% python3 -q
>>> import numpy as np
>>> import numpy.linalg as la
>>> np.set_printoptions(precision=1, suppress=True, linewidth=160, sign=" ")
>>> def rd(a):
...     return np.round(a, 1) + 0
... 
>>> M = np.array([[-9, -7, 0, 0], [9, 6, 0, 0], [0, 0, -9, -7], [0, 0, 9, 6]])
>>> # splits into 2 blocks
>>> (la.matrix_power((M != 0) + (M.T != 0) + np.eye(4), 4) > 0).astype(int)
array([[ 1,  1,  0,  0],
       [ 1,  1,  0,  0],
       [ 0,  0,  1,  1],
       [ 0,  0,  1,  1]])
>>> M @ M
array([[ 18,  21,   0,   0],
       [-27, -27,   0,   0],
       [  0,   0,  18,  21],
       [  0,   0, -27, -27]])
>>> (M != 0).astype(int)
array([[ 1,  1,  0,  0],
       [ 1,  1,  0,  0],
       [ 0,  0,  1,  1],
       [ 0,  0,  1,  1]])
>>> mat = np.minimum.outer(np.arange(1, 5), np.arange(1, 5)) * 3
>>> mat
array([[  3,   3,   3,   3],
       [  3,   6,   6,   6],
       [  3,   6,   9,   9],
       [  3,   6,   9,  12]])
>>> # symmetric
>>> ev, V = la.eigh(mat)
>>> rd(V @ np.diag(ev) @ V.T)
array([[  3.,   3.,   3.,   3.],
       [  3.,   6.,   6.,   6.],
       [  3.,   6.,   9.,   9.],
       [  3.,   6.,   9.,  12.]])
>>> np.unique(ev.round(6) + 0, return_counts=True)[1]
array([ 1,  1,  1,  1])
>>> (ev > 1e-8).sum(), (ev < -1e-8).sum()
(np.int64(4), np.int64(0))
>>> rd(ev.sum()), np.trace(mat)
(np.float64(30.0), np.int64(30))
>>> rd(V.T @ mat @ V)
array([[  0.8,   0. ,   0. ,   0. ],
       [  0. ,   1.3,   0. ,   0. ],
       [  0. ,   0. ,   3. ,   0. ],
       [  0. ,   0. ,   0. ,  24.9]])
>>> np.abs(V[:, -1]).round(6).argmax()
np.int64(3)
>>> rd(la.eigvalsh(mat @ mat))
array([   0.7,    1.6,    9. ,  618.6])
